$ ipython --no-banner

In [1]: import numpy as np

In [2]: np.set_printoptions(precision=3, suppress=True, linewidth=200, floatmode="fixed")

In [3]: E = np.load("dump.npy")

In [4]: E
Out[4]: 
array([[0, 1, 0, 0, 0, 0, 0, 0],
       [0, 0, 0, 0, 1, 0, 0, 0],
       [0, 0, 0, 0, 0, 0, 0, 1],
       [0, 0, 0, 0, 0, 1, 0, 0],
       [0, 0, 1, 0, 0, 0, 0, 0],
       [0, 0, 0, 1, 0, 0, 0, 0],
       [1, 0, 0, 0, 0, 0, 0, 0],
       [0, 0, 0, 0, 0, 0, 1, 0]])

In [5]: x0 = np.array([3, 0, 1, 1, 2, 3, 0, 2])

In [6]: E @ x0
Out[6]: array([0, 2, 2, 3, 1, 1, 3, 0])

In [7]: E @ np.ones(8)
Out[7]: array([1.000, 1.000, 1.000, 1.000, 1.000, 1.000, 1.000, 1.000])

In [8]: (E @ x0).argmax()
Out[8]: np.int64(3)

In [9]: (E * x0).sum(axis=1)
Out[9]: array([0, 2, 2, 3, 1, 1, 3, 0])

In [10]: E @ np.eye(8)[0]
Out[10]: array([0.000, 0.000, 0.000, 0.000, 0.000, 0.000, 1.000, 0.000])

In [11]: np.linalg.norm(E @ x0) <= np.linalg.norm(E, 2) * np.linalg.norm(x0) + 1e-9
Out[11]: np.True_

In [12]: E * x0
Out[12]: 
array([[0, 0, 0, 0, 0, 0, 0, 0],
       [0, 0, 0, 0, 2, 0, 0, 0],
       [0, 0, 0, 0, 0, 0, 0, 2],
       [0, 0, 0, 0, 0, 3, 0, 0],
       [0, 0, 1, 0, 0, 0, 0, 0],
       [0, 0, 0, 1, 0, 0, 0, 0],
       [3, 0, 0, 0, 0, 0, 0, 0],
       [0, 0, 0, 0, 0, 0, 0, 0]])

In [13]: U, s, Vh = np.linalg.svd(E, full_matrices=False)

In [14]: np.round(np.sqrt((s ** 2).sum()), 3), np.round(np.linalg.norm(E), 3)
Out[14]: (np.float64(2.828), np.float64(2.828))

In [15]: np.cumsum(s ** 2) / np.sum(s ** 2)
Out[15]: array([0.125, 0.250, 0.375, 0.500, 0.625, 0.750, 0.875, 1.000])

In [16]: np.linalg.matrix_power(E, 2)
Out[16]: 
array([[0, 0, 0, 0, 1, 0, 0, 0],
       [0, 0, 1, 0, 0, 0, 0, 0],
       [0, 0, 0, 0, 0, 0, 1, 0],
       [0, 0, 0, 1, 0, 0, 0, 0],
       [0, 0, 0, 0, 0, 0, 0, 1],
       [0, 0, 0, 0, 0, 1, 0, 0],
       [0, 1, 0, 0, 0, 0, 0, 0],
       [1, 0, 0, 0, 0, 0, 0, 0]])

In [17]: E @ np.ones(8)
Out[17]: array([1.000, 1.000, 1.000, 1.000, 1.000, 1.000, 1.000, 1.000])

In [18]: np.sort(np.abs(np.linalg.eigvals(E)))[::-1]
Out[18]: array([1.000, 1.000, 1.000, 1.000, 1.000, 1.000, 1.000, 1.000])

In [19]: np.linalg.matrix_power(E, 100)
Out[19]: 
array([[0, 0, 0, 0, 0, 0, 0, 1],
       [0, 0, 0, 0, 0, 0, 1, 0],
       [0, 1, 0, 0, 0, 0, 0, 0],
       [0, 0, 0, 1, 0, 0, 0, 0],
       [1, 0, 0, 0, 0, 0, 0, 0],
       [0, 0, 0, 0, 0, 1, 0, 0],
       [0, 0, 1, 0, 0, 0, 0, 0],
       [0, 0, 0, 0, 1, 0, 0, 0]])

In [20]: pr = np.eye(8)[5]

In [21]: for _ in range(7):
    ...:     pr = pr @ E
    ...:     print(pr.round(3))
    ...: 
[0.000 0.000 0.000 1.000 0.000 0.000 0.000 0.000]
[0.000 0.000 0.000 0.000 0.000 1.000 0.000 0.000]
[0.000 0.000 0.000 1.000 0.000 0.000 0.000 0.000]
[0.000 0.000 0.000 0.000 0.000 1.000 0.000 0.000]
[0.000 0.000 0.000 1.000 0.000 0.000 0.000 0.000]
[0.000 0.000 0.000 0.000 0.000 1.000 0.000 0.000]
[0.000 0.000 0.000 1.000 0.000 0.000 0.000 0.000]

In [22]: E @ E.T
Out[22]: 
array([[1, 0, 0, 0, 0, 0, 0, 0],
       [0, 1, 0, 0, 0, 0, 0, 0],
       [0, 0, 1, 0, 0, 0, 0, 0],
       [0, 0, 0, 1, 0, 0, 0, 0],
       [0, 0, 0, 0, 1, 0, 0, 0],
       [0, 0, 0, 0, 0, 1, 0, 0],
       [0, 0, 0, 0, 0, 0, 1, 0],
       [0, 0, 0, 0, 0, 0, 0, 1]])

In [23]: E.T @ E
Out[23]: 
array([[1, 0, 0, 0, 0, 0, 0, 0],
       [0, 1, 0, 0, 0, 0, 0, 0],
       [0, 0, 1, 0, 0, 0, 0, 0],
       [0, 0, 0, 1, 0, 0, 0, 0],
       [0, 0, 0, 0, 1, 0, 0, 0],
       [0, 0, 0, 0, 0, 1, 0, 0],
       [0, 0, 0, 0, 0, 0, 1, 0],
       [0, 0, 0, 0, 0, 0, 0, 1]])

In [24]: np.linalg.svd(E, compute_uv=False)
Out[24]: array([1.000, 1.000, 1.000, 1.000, 1.000, 1.000, 1.000, 1.000])

In [25]: np.linalg.norm(E, axis=0)
Out[25]: array([1.000, 1.000, 1.000, 1.000, 1.000, 1.000, 1.000, 1.000])

In [26]: np.linalg.pinv(E)
Out[26]: 
array([[0.000, 0.000, 0.000, 0.000, 0.000, 0.000, 1.000, 0.000],
       [1.000, 0.000, 0.000, 0.000, 0.000, 0.000, 0.000, 0.000],
       [0.000, 0.000, 0.000, 0.000, 1.000, 0.000, 0.000, 0.000],
       [0.000, 0.000, 0.000, 0.000, 0.000, 1.000, 0.000, 0.000],
       [0.000, 1.000, 0.000, 0.000, 0.000, 0.000, 0.000, 0.000],
       [0.000, 0.000, 0.000, 1.000, 0.000, 0.000, 0.000, 0.000],
       [0.000, 0.000, 0.000, 0.000, 0.000, 0.000, 0.000, 1.000],
       [0.000, 0.000, 1.000, 0.000, 0.000, 0.000, 0.000, 0.000]])

In [27]: F = np.loadtxt("sample3.csv", delimiter=",")

In [28]: F
Out[28]: 
array([[  3.091,  -4.488,  -6.096, -10.212],
       [ -1.899,  -1.968,  -0.415,  -6.633],
       [ -1.993,  -3.743,  -1.504,  -8.538],
       [  3.081,  -4.054,  -9.801,  -8.897],
       [  4.997,  -4.487,  -7.537,  -9.248],
       [ -3.866,  -3.263,   0.558,  -6.726],
       [  1.504,  -4.818,  -6.917,  -8.369],
       [  2.661,  -4.221,  -8.107,  -7.273],
       [ -1.589,  -5.440,  -2.123,  -6.440],
       [ -3.151,  -4.259,  -1.185,  -6.923],
       [  3.167,  -5.567,  -6.754,  -8.173],
       [  3.940,  -5.123,  -8.198,  -8.485],
       [ -1.704,  -3.551,  -0.340,  -6.964],
       [  4.822,  -4.214,  -7.075,  -9.255],
       [ -3.478,  -4.491,  -1.930,  -7.720]])

In [29]: W = np.array([[-5, -1, -6, -7, -9, 4],
    ...:     [4, -4, -2, -3, 4, -9],
    ...:     [2, -1, 0, -7, -4, -1],
    ...:     [8, -8, -5, 9, -2, 0]])

In [30]: c = np.array([2, 3, 1, 2, 0, 1])

In [31]: H = np.maximum(F @ W + c, 0)

In [32]: (H > 0).mean(axis=0)
Out[32]: array([0.000, 1.000, 1.000, 0.000, 0.667, 1.000])

In [33]: (H > 0).astype(int)
Out[33]: 
array([[0, 1, 1, 0, 0, 1],
       [0, 1, 1, 0, 1, 1],
       [0, 1, 1, 0, 1, 1],
       [0, 1, 1, 0, 1, 1],
       [0, 1, 1, 0, 0, 1],
       [0, 1, 1, 0, 1, 1],
       [0, 1, 1, 0, 1, 1],
       [0, 1, 1, 0, 1, 1],
       [0, 1, 1, 0, 1, 1],
       [0, 1, 1, 0, 1, 1],
       [0, 1, 1, 0, 0, 1],
       [0, 1, 1, 0, 0, 1],
       [0, 1, 1, 0, 1, 1],
       [0, 1, 1, 0, 0, 1],
       [0, 1, 1, 0, 1, 1]])

In [34]: np.linalg.matrix_rank(H)
Out[34]: np.int64(4)

In [35]: cent = np.array([[1, 0, 1],
    ...:     [1, -1, -1],
    ...:     [1, 2, 2],
    ...:     [1, 1, 2],
    ...:     [2, -2, 1],
    ...:     [-2, -2, -2]])

In [36]: W @ cent
Out[36]: 
array([[-45,  -8, -47],
       [ 21,   7,  20],
       [-12,   4, -13],
       [  0,  11,  22]])
